% python3 -q
>>> import numpy as np
>>> import numpy.linalg as la
>>> np.set_printoptions(precision=3, suppress=True, linewidth=160, floatmode="fixed")
>>> K = np.load("out13.npy")
>>> K
array([[ 0.209, -0.209, -0.349],
       [-0.209,  0.209,  0.349],
       [-0.349,  0.349,  0.581]])
>>> # symmetric
>>> W = np.array([[4, -3, 2], [-5, 0, 4], [0, -2, -1]])
>>> coef = np.array([3, 0, 1])
>>> hid = np.maximum(K @ W + coef, 0)
>>> (hid > 0).mean(axis=0)
array([0.667, 0.333, 1.000])
>>> la.matrix_rank(hid)
np.int64(3)
>>> basis = np.array([[-2, -1], [1, 0], [0, -2]])
>>> W @ basis
array([[-11,  -8],
       [ 10,  -3],
       [ -2,   2]])
>>> A2 = K / la.norm(K, axis=1, keepdims=True)
>>> cov = A2 @ A2.T
>>> cov[1]
array([-1.000,  1.000,  1.000])
>>> (cov - 2 * np.eye(3)).round(6).argmax(axis=1)
array([0, 2, 1])
>>> np.degrees(np.arccos(np.clip(cov[1, 0], -1, 1)))
np.float64(180.0)
>>> A = np.loadtxt("data.csv", delimiter=",")
>>> print(A)
[[0.200 0.400 0.400]
 [0.200 0.800 0.000]
 [0.125 0.375 0.500]]
>>> # rows sum to 1
>>> x0 = np.array([3, 1, -2])
>>> a = np.maximum(A @ x0, 0)
>>> np.maximum(A @ x0, 0) - np.maximum(-A @ x0, 0)
array([ 0.200,  1.400, -0.250])
>>> np.maximum(A @ (3 * x0), 0)
array([0.600, 4.200, 0.000])
>>> a
array([0.200, 1.400, 0.000])
>>> np.tanh(A @ x0)
array([ 0.197,  0.885, -0.245])
>>> A * (a > 1e-9)[:, None]
array([[0.200, 0.400, 0.400],
       [0.200, 0.800, 0.000],
       [0.000, 0.000, 0.000]])
>>> print(A.T @ a)
[0.320 1.200 0.080]
>>> evals, evecs = la.eig(A)
>>> np.sort(la.eigvals(A.T))
array([0.070, 0.430, 1.000])
>>> print(round(np.prod(evals), 3))
0.03
>>> mat = np.loadtxt("sample14.csv", delimiter=",")
>>> mat
array([[-0.204, -0.240, -5.808,  1.588],
       [-1.882, -0.795, -3.950,  0.234],
       [ 1.023,  0.407, -5.253,  0.402],
       [-0.008, -2.115, -4.424,  0.883],
       [ 2.831, -1.260, -4.871,  0.006],
       [-0.518, -0.520, -4.906, -0.946],
       [ 0.439,  1.198, -5.270,  0.230],
       [ 0.654, -1.964, -4.070,  2.556],
       [-0.337,  0.092, -4.326,  1.007],
       [-2.334,  0.087, -4.925,  1.043],
       [-1.172, -1.349, -5.531,  0.957],
       [-0.790,  0.489, -3.969,  0.014],
       [-2.011, -1.463, -4.045,  2.124],
       [-0.677,  2.192, -4.064, -0.701],
       [-0.505,  0.301, -4.606,  0.035],
       [-0.273,  0.695, -5.950, -0.289],
       [ 0.029,  1.834, -6.038, -1.226]])
>>> Ac = (mat - mat.mean(axis=0)) / mat.std(axis=0)
>>> print(Ac.std(axis=0))
[1.000 1.000 1.000 1.000]
>>> coef = la.lstsq(np.delete(Ac, 1, axis=1), Ac[:, 1])[0]
>>> coef
array([-0.168, -0.162, -0.639])
>>> round(float(1 - np.var(Ac[:, 1] - np.delete(Ac, 1, axis=1) @ coef)), 3)
0.476
>>> Ac = mat - mat.mean(axis=0)
>>> evecs = la.svd(Ac)[2][:1]
>>> A2 = Ac - Ac @ evecs.T @ evecs
>>> print(A2.std(axis=0))
[1.166 0.463 0.629 0.499]
>>> la.norm(A2, axis=1).round(6).argmax()
np.int64(4)
>>> print(round(float(la.norm(A2) / la.norm(Ac)), 3))
0.712
>>> cov = np.cov(mat, rowvar=False)
>>> cov.shape
(4, 4)
>>> np.round(np.corrcoef(mat[:, 1], mat[:, 0])[0, 1], 3)
np.float64(-0.031)
>>> print(np.polyfit(mat[:, 1], mat[:, 0], 1))
[-0.030 -0.342]
>>> print(np.argwhere(np.triu(np.abs(np.corrcoef(mat.T)) > 0.8, 1)))
[]
>>> np.argsort(-mat.std(axis=0).round(6), kind="stable")
array([1, 0, 3, 2])
>>> cov
array([[ 1.499, -0.048, -0.211, -0.193],
       [-0.048,  1.568, -0.275, -0.849],
       [-0.211, -0.275,  0.520,  0.212],
       [-0.193, -0.849,  0.212,  1.058]])
>>> la.eigvalsh(cov)[::-1]
array([2.287, 1.545, 0.434, 0.379])
>>> A2 = np.array([[-3, 1], [2, -1]])
>>> basis = np.kron(A2, cov)
>>> la.matrix_rank(basis)
np.int64(8)
>>> basis = np.array([[3, 4, 4]])
>>> rng = np.random.default_rng(919)
>>> feats = rng.normal(size=(25, 1)) @ basis + np.array([2, 1, 0])
>>> feats
array([[ 4.316,  4.089,  3.089],
       [ 1.511,  0.348, -0.652],
       [ 0.426, -1.099, -2.099],
       [-1.343, -3.457, -4.457],
       [ 6.904,  7.539,  6.539],
       [ 2.507,  1.676,  0.676],
       [ 4.566,  4.421,  3.421],
       [ 1.502,  0.336, -0.664],
       [-3.283, -6.044, -7.044],
       [-0.908, -2.877, -3.877],
       [-2.553, -5.071, -6.071],
       [ 1.902,  0.869, -0.131],
       [ 3.817,  3.423,  2.423],
       [ 2.367,  1.489,  0.489],
       [ 1.837,  0.782, -0.218],
       [-1.959, -4.279, -5.279],
       [-3.305, -6.073, -7.073],
       [ 0.624, -0.835, -1.835],
       [-2.481, -4.974, -5.974],
       [-0.222, -1.962, -2.962],
       [-1.645, -3.860, -4.860],
       [-1.097, -3.129, -4.129],
       [-1.733, -3.978, -4.978],
       [-0.661, -2.549, -3.549],
       [ 4.533,  4.377,  3.377]])
>>> # rows and columns are dependent
>>> cov = np.cov(feats, rowvar=False)
>>> np.corrcoef(feats[:, 0], feats[:, 2])[0, 1]
np.float64(1.0)
>>> np.argwhere(np.triu(np.abs(np.corrcoef(feats.T)) > 0.8, 1))
array([[0, 1],
       [0, 2],
       [1, 2]])
>>> print(np.median(feats, axis=0))
[ 0.426 -1.099 -2.099]
>>> U, sig, Vt = la.svd(feats)
>>> np.argmax(sig[:-1] / (sig[1:] + 1e-6)) + 1
np.int64(2)
>>> sig.round(3) + 0
array([29.872,  7.770,  0.000])
>>> A2 = U[:, :2] @ np.diag(sig[:2]) @ Vt[:2]
>>> np.round(np.abs(feats - A2).max(), 3)
np.float64(0.0)
>>> A2
array([[ 4.316,  4.089,  3.089],
       [ 1.511,  0.348, -0.652],
       [ 0.426, -1.099, -2.099],
       [-1.343, -3.457, -4.457],
       [ 6.904,  7.539,  6.539],
       [ 2.507,  1.676,  0.676],
       [ 4.566,  4.421,  3.421],
       [ 1.502,  0.336, -0.664],
       [-3.283, -6.044, -7.044],
       [-0.908, -2.877, -3.877],
       [-2.553, -5.071, -6.071],
       [ 1.902,  0.869, -0.131],
       [ 3.817,  3.423,  2.423],
       [ 2.367,  1.489,  0.489],
       [ 1.837,  0.782, -0.218],
       [-1.959, -4.279, -5.279],
       [-3.305, -6.073, -7.073],
       [ 0.624, -0.835, -1.835],
       [-2.481, -4.974, -5.974],
       [-0.222, -1.962, -2.962],
       [-1.645, -3.860, -4.860],
       [-1.097, -3.129, -4.129],
       [-1.733, -3.978, -4.978],
       [-0.661, -2.549, -3.549],
       [ 4.533,  4.377,  3.377]])
>>> la.matrix_rank(A2)
np.int64(2)
>>> m1 = np.load("a.npy")
>>> m1
array([[ 13.995, -12.001,   5.968,  16.001],
       [  8.021,  -5.993,   0.001,   6.982],
       [  3.011,  -1.978,  -0.989,   2.016]])
>>> t3 = np.stack([m1, -2 * m1, m1[::-1]])
>>> la.matrix_rank(t3)
array([3, 3, 3])
>>> (t3 @ m1.T).shape
(3, 3, 3)
>>> la.norm(t3, axis=(1, 2))
array([28.259, 56.517, 28.259])
>>> F = np.load("mat.npy")
>>> F
array([[0, 1, 0, 0, 0],
       [1, 0, 0, 0, 0],
       [0, 0, 0, 1, 0],
       [0, 0, 0, 0, 1],
       [0, 0, 1, 0, 0]])
>>> # columns are unit length and at right angles
>>> A2 = la.inv(F)
>>> np.allclose(A2, F.T)
True
>>> la.det(F) * A2
array([[-0.000, -1.000, -0.000, -0.000, -0.000],
       [-1.000, -0.000, -0.000, -0.000, -0.000],
       [-0.000, -0.000, -0.000, -0.000, -1.000],
       [-0.000, -0.000, -1.000, -0.000, -0.000],
       [-0.000, -0.000, -0.000, -1.000, -0.000]])
>>> round(la.slogdet(F)[0], 3)
np.float64(-1.0)
>>> np.round(la.cond(F), 3)
np.float64(1.0)
>>> round(la.det(F) * la.det(A2), 3)
np.float64(1.0)
>>> print(F @ A2)
[[1.000 0.000 0.000 0.000 0.000]
 [0.000 1.000 0.000 0.000 0.000]
 [0.000 0.000 1.000 0.000 0.000]
 [0.000 0.000 0.000 1.000 0.000]
 [0.000 0.000 0.000 0.000 1.000]]
>>> print((np.abs(A2) > 1e-9).astype(int))
[[0 1 0 0 0]
 [1 0 0 0 0]
 [0 0 0 0 1]
 [0 0 1 0 0]
 [0 0 0 1 0]]
>>> print(la.inv(A2))
[[0.000 1.000 0.000 0.000 0.000]
 [1.000 0.000 0.000 0.000 0.000]
 [0.000 0.000 0.000 1.000 0.000]
 [0.000 0.000 0.000 0.000 1.000]
 [0.000 0.000 1.000 0.000 0.000]]
>>> la.svd(F, compute_uv=False)
array([1.000, 1.000, 1.000, 1.000, 1.000])
>>> la.norm(F, axis=0)
array([1.000, 1.000, 1.000, 1.000, 1.000])
>>> np.sort(np.abs(la.eigvals(F)))[::-1]
array([1.000, 1.000, 1.000, 1.000, 1.000])
>>> p = np.eye(5)[4]
>>> for _ in range(5):
...     p = p @ F
...     print(p.round(3))
... 
[0.000 0.000 1.000 0.000 0.000]
[0.000 0.000 0.000 1.000 0.000]
[0.000 0.000 0.000 0.000 1.000]
[0.000 0.000 1.000 0.000 0.000]
[0.000 0.000 0.000 1.000 0.000]
>>> z = rng.permutation(5)
>>> print(z)
[4 1 2 3 0]
>>> A2 = F[z][:, z]
>>> np.allclose(A2, F)
False
>>> np.diag(A2)
array([0, 0, 0, 0, 0])
>>> A2
array([[0, 0, 1, 0, 0],
       [0, 0, 0, 0, 1],
       [0, 0, 0, 1, 0],
       [1, 0, 0, 0, 0],
       [0, 1, 0, 0, 0]])
>>> M = np.load("test14.npy")
>>> M
array([[ 1,  0, -3, -2],
       [ 2,  0,  0, -2],
       [ 3,  2,  3,  3]])
>>> x0 = np.array([1, 0, 2, 0])
>>> a = np.maximum(M @ x0, 0)
>>> np.flatnonzero(a > 1e-9)
array([1, 2])
>>> M.T @ a
array([31, 18, 27, 23])
>>> np.tanh(M @ x0)
array([-1.000,  0.964,  1.000])
>>> np.maximum(M @ x0, 0) - np.maximum(-M @ x0, 0)
array([-5,  2,  9])
>>> a
array([0, 2, 9])
>>> A2 = np.array([[-4, 4, -4], [4, 1, -5]])
>>> basis = np.kron(A2, M)
>>> np.round(la.norm(basis, 2), 3), round(float(la.norm(A2, 2) * la.norm(M, 2)), 3)
(np.float64(44.793), 44.793)
>>> basis
array([[ -4,   0,  12,   8,   4,   0, -12,  -8,  -4,   0,  12,   8],
       [ -8,   0,   0,   8,   8,   0,   0,  -8,  -8,   0,   0,   8],
       [-12,  -8, -12, -12,  12,   8,  12,  12, -12,  -8, -12, -12],
       [  4,   0, -12,  -8,   1,   0,  -3,  -2,  -5,   0,  15,  10],
       [  8,   0,   0,  -8,   2,   0,   0,  -2, -10,   0,   0,  10],
       [ 12,   8,  12,  12,   3,   2,   3,   3, -15, -10, -15, -15]])
>>> np.count_nonzero(F)
np.int64(5)
>>> print(la.matrix_rank(F))
5
>>> F.shape
(5, 5)
>>> print(F.mean(axis=0))
[0.200 0.200 0.200 0.200 0.200]
>>> cov = M.T @ M
>>> print((M @ M.T).shape)
(3, 3)
>>> la.svd(M, compute_uv=False) ** 2
array([37.472, 13.070,  2.458])
>>> print(la.matrix_rank(cov))
3
>>> q, _ = la.qr(np.array([[0.1, -0.1, 0.2, 1.1],
...     [-1.8, 1.9, 0.9, -0.7],
...     [-1.2, 0.3, 0.8, -1.7],
...     [0.1, -1.5, 1.1, 0.2]]))
>>> W0 = q[:, :4]
>>> W0
array([[-0.046,  0.010,  0.494,  0.868],
       [ 0.830, -0.240,  0.456, -0.213],
       [ 0.554,  0.433, -0.608,  0.370],
       [-0.046,  0.869,  0.423, -0.253]])
>>> # keeps lengths
>>> round(float(la.norm(W0, "nuc")), 3)
4.0
>>> np.round(la.norm(W0[3] - W0[0]), 3)
np.float64(1.414)
>>> z = rng.permutation(4)
>>> print(z)
[1 0 2 3]
>>> A2 = W0[z][:, z]
>>> A2
array([[-0.240,  0.830,  0.456, -0.213],
       [ 0.010, -0.046,  0.494,  0.868],
       [ 0.433,  0.554, -0.608,  0.370],
       [ 0.869, -0.046,  0.423, -0.253]])
>>> np.sort(np.abs(la.eigvals(A2)))
array([1.000, 1.000, 1.000, 1.000])
>>> np.diag(A2)
array([-0.240, -0.046, -0.608, -0.253])
>>> x0 = np.array([0, 1, 0, 0])
>>> la.inv(W0)
array([[-0.046,  0.830,  0.554, -0.046],
       [ 0.010, -0.240,  0.433,  0.869],
       [ 0.494,  0.456, -0.608,  0.423],
       [ 0.868, -0.213,  0.370, -0.253]])
>>> np.abs(la.eigvals(W0))
array([1.000, 1.000, 1.000, 1.000])
>>> np.round(W0.T @ (W0 @ x0), 3) + 0
array([0.000, 1.000, 0.000, 0.000])
>>> np.sort(np.abs(np.degrees(np.angle(la.eigvals(W0)))))
array([  0.000, 124.983, 124.983, 180.000])
>>> t3 = np.stack([W0, -2 * W0, W0[::-1]])
>>> la.norm(t3, axis=(1, 2))
array([2.000, 4.000, 2.000])
>>> la.matrix_rank(t3)
array([4, 4, 4])
>>> t3.sum(axis=0)
array([[ 0.000,  0.859, -0.071, -1.121],
       [-0.277,  0.673, -1.063,  0.583],
       [ 0.277, -0.673,  1.063, -0.583],
       [ 0.000, -0.859,  0.071,  1.121]])
>>> print(la.matrix_rank(t3.reshape(3, -1)))
2
>>> print(la.det(t3))
[ -1.000 -16.000  -1.000]
>>> print(round(np.abs(la.eigvals(W0)).max(), 3))
1.0
>>> np.allclose(W0 @ W0.T, W0.T @ W0)
True
>>> np.round(la.det(W0), 3)
np.float64(-1.0)
